% python3 -q
>>> import numpy as np
>>> import numpy.linalg as la
>>> np.set_printoptions(precision=2, suppress=True, linewidth=160, sign=" ")
>>> m1 = np.loadtxt("out4.csv", delimiter=",")
>>> m1
array([[ 0.38, -0.8 , -0.46],
       [ 0.92,  0.3 ,  0.24],
       [ 0.05,  0.52, -0.85]])
>>> hat = np.triu(np.array([[0, 4, 4], [5, 2, 3], [4, 2, 1]]), 1) + np.eye(3)
>>> M2 = hat @ m1 @ la.inv(hat)
>>> hat @ m1 - m1 @ hat
array([[ 3.91,  1.75, -1.57],
       [ 0.16, -2.13, -7.15],
       [ 0.  , -0.22, -1.78]])
>>> np.poly(M2)
array([ 1.  ,  0.17,  0.17,  1.  ])
>>> x0 = np.array([3, 3, -2])
>>> m1.T @ (m1 @ x0)
array([ 3.,  3., -2.])
>>> round(float(la.det(m1)), 2)
-1.0
>>> round(float(la.norm(x0)), 2), np.round(la.norm(m1 @ x0), 2)
(4.69, np.float64(4.69))
>>> rng = np.random.default_rng(7043)
>>> z = rng.permutation(3)
>>> z
array([ 2,  1,  0])
>>> M2 = m1[z][:, z]
>>> np.diag(M2)
array([-0.85,  0.3 ,  0.38])
>>> np.allclose(M2, m1)
False
>>> m1 @ m1
array([[-0.62, -0.78,  0.03],
       [ 0.64, -0.52, -0.56],
       [ 0.45, -0.33,  0.83]])
>>> la.determinant(m1)
Traceback (most recent call last):
  File "<python-input-20>", line 1, in <module>
    la.determinant(m1)
    ^^^^^^^^^^^^^^
AttributeError: module 'numpy.linalg' has no attribute 'determinant'
>>> np.allclose(m1, m1.T)
False
>>> r0 = np.array([1, 1, 2])
>>> M2 = m1 + np.outer(r0, np.eye(3)[0])
>>> M2
array([[ 1.38, -0.8 , -0.46],
       [ 1.92,  0.3 ,  0.24],
       [ 2.05,  0.52, -0.85]])
>>> la.matrix_rank(la.inv(M2) - la.inv(m1), tol=1e-8)
np.int64(1)
>>> round(la.det(M2) / la.det(m1), 2), round(float(1 + la.solve(m1, r0)[0]), 2)
(np.float64(2.41), 2.41)
>>> M = np.load("case12.npy")
>>> M
array([[ 1.  ,  0.2 ,  0.04,  0.01],
       [ 0.2 ,  1.  ,  0.2 ,  0.04],
       [ 0.04,  0.2 ,  1.  ,  0.2 ],
       [ 0.01,  0.04,  0.2 ,  1.  ]])
>>> np.round(la.eigvals(M).sum().real, 2)
np.float64(4.0)
>>> round(float(la.det(M[::-1])), 2)
0.88
>>> la.eigvals(M)
array([ 1.36,  1.08,  0.71,  0.85])
>>> round(la.det(M.T), 2)
np.float64(0.88)
>>> np.kron(np.eye(2, dtype=int), M)
array([[ 1.  ,  0.2 ,  0.04,  0.01,  0.  ,  0.  ,  0.  ,  0.  ],
       [ 0.2 ,  1.  ,  0.2 ,  0.04,  0.  ,  0.  ,  0.  ,  0.  ],
       [ 0.04,  0.2 ,  1.  ,  0.2 ,  0.  ,  0.  ,  0.  ,  0.  ],
       [ 0.01,  0.04,  0.2 ,  1.  ,  0.  ,  0.  ,  0.  ,  0.  ],
       [ 0.  ,  0.  ,  0.  ,  0.  ,  1.  ,  0.2 ,  0.04,  0.01],
       [ 0.  ,  0.  ,  0.  ,  0.  ,  0.2 ,  1.  ,  0.2 ,  0.04],
       [ 0.  ,  0.  ,  0.  ,  0.  ,  0.04,  0.2 ,  1.  ,  0.2 ],
       [ 0.  ,  0.  ,  0.  ,  0.  ,  0.01,  0.04,  0.2 ,  1.  ]])
